$ python -q
>>> import numpy as np
>>> np.set_printoptions(suppress=True, linewidth=160)
>>> def tidy(a):
...     return np.round(a, 2) + 0
... 
>>> M = np.load("sample19.npy")
>>> M
array([[  0,   0,   0,   0],
       [  0,   1,  -2,  -5],
       [  1,  -6,   2,  -2],
       [  3,  -4,  -5, -10],
       [  2,  -3,  -1,  -7],
       [ -2,  -1,   5,   3],
       [  0,   0,   0,   0],
       [  3,  -5,  -3,  -5],
       [ -1,   2,   2,  -2],
       [  3,  -5,  -3,  -5],
       [  1,  -6,   2,  -2],
       [ -2,  -1,   5,   3],
       [  0,   0,   0,   0],
       [  3,  -5,  -3,  -5]])
>>> proj = M @ np.linalg.solve(M.T @ M, M.T)
>>> tidy(np.trace(proj))
np.float64(4.0)
>>> tidy(np.linalg.eigvalsh(proj))
array([0., 0., 0., 0., 0., 0., 0., 0., 0., 0., 1., 1., 1., 1.])
>>> tidy(proj @ M[:, 1])
array([ 0.,  1., -6., -4., -3., -1.,  0., -5.,  2., -5., -6., -1.,  0., -5.])
>>> data = np.array([[2, 1, 3, -3, 2],
...     [0, -2, 3, -2, 5],
...     [0, 0, -5, 4, -3],
...     [0, 0, 0, 4, -1],
...     [0, 0, 0, 0, 1]])
>>> vals, evecs = np.linalg.eig(data)
>>> tidy(np.sort(np.linalg.eigvals(data.T)))
array([-5., -2.,  1.,  2.,  4.])
>>> vals
array([ 2., -2., -5.,  4.,  1.])
>>> data @ evecs[:, 0] - vals[0] * evecs[:, 0]
array([0., 0., 0., 0., 0.])
>>> A2 = data / np.sqrt((data ** 2).mean(axis=1, keepdims=True))
>>> data - data.mean(axis=1, keepdims=True)
array([[ 1. ,  0. ,  2. , -4. ,  1. ],
       [-0.8, -2.8,  2.2, -2.8,  4.2],
       [ 0.8,  0.8, -4.2,  4.8, -2.2],
       [-0.6, -0.6, -0.6,  3.4, -1.6],
       [-0.2, -0.2, -0.2, -0.2,  0.8]])
>>> tidy(A2[0])
array([ 0.86,  0.43,  1.29, -1.29,  0.86])
>>> tidy(np.linalg.norm(A2, axis=1))
array([2.24, 2.24, 2.24, 2.24, 2.24])
>>> np.linalg.matrix_rank(A2) == np.linalg.matrix_rank(data)
np.True_
>>> np.linalg.matrix_rank(data - data.mean(axis=1, keepdims=True))
np.int64(4)
>>> data[3] @ data[0]
np.int64(-14)
>>> tidy(np.linalg.norm(data) ** 2 / np.linalg.norm(data, 2) ** 2)
np.float64(1.22)
>>> f = np.array([1, 0, 0, 0, 1])
>>> A2 = data + np.outer(f, np.eye(5)[1])
>>> np.linalg.matrix_rank(np.linalg.inv(A2) - np.linalg.inv(data), tol=1e-8)
np.int64(1)
>>> A2
array([[ 2.,  2.,  3., -3.,  2.],
       [ 0., -2.,  3., -2.,  5.],
       [ 0.,  0., -5.,  4., -3.],
       [ 0.,  0.,  0.,  4., -1.],
       [ 0.,  1.,  0.,  0.,  1.]])
>>> np.linalg.matrix_rank(A2 - data)
np.int64(1)
>>> tidy(np.linalg.det(A2) / np.linalg.det(data)), tidy(1 + np.linalg.solve(data, f)[1])
(np.float64(2.65), np.float64(2.65))
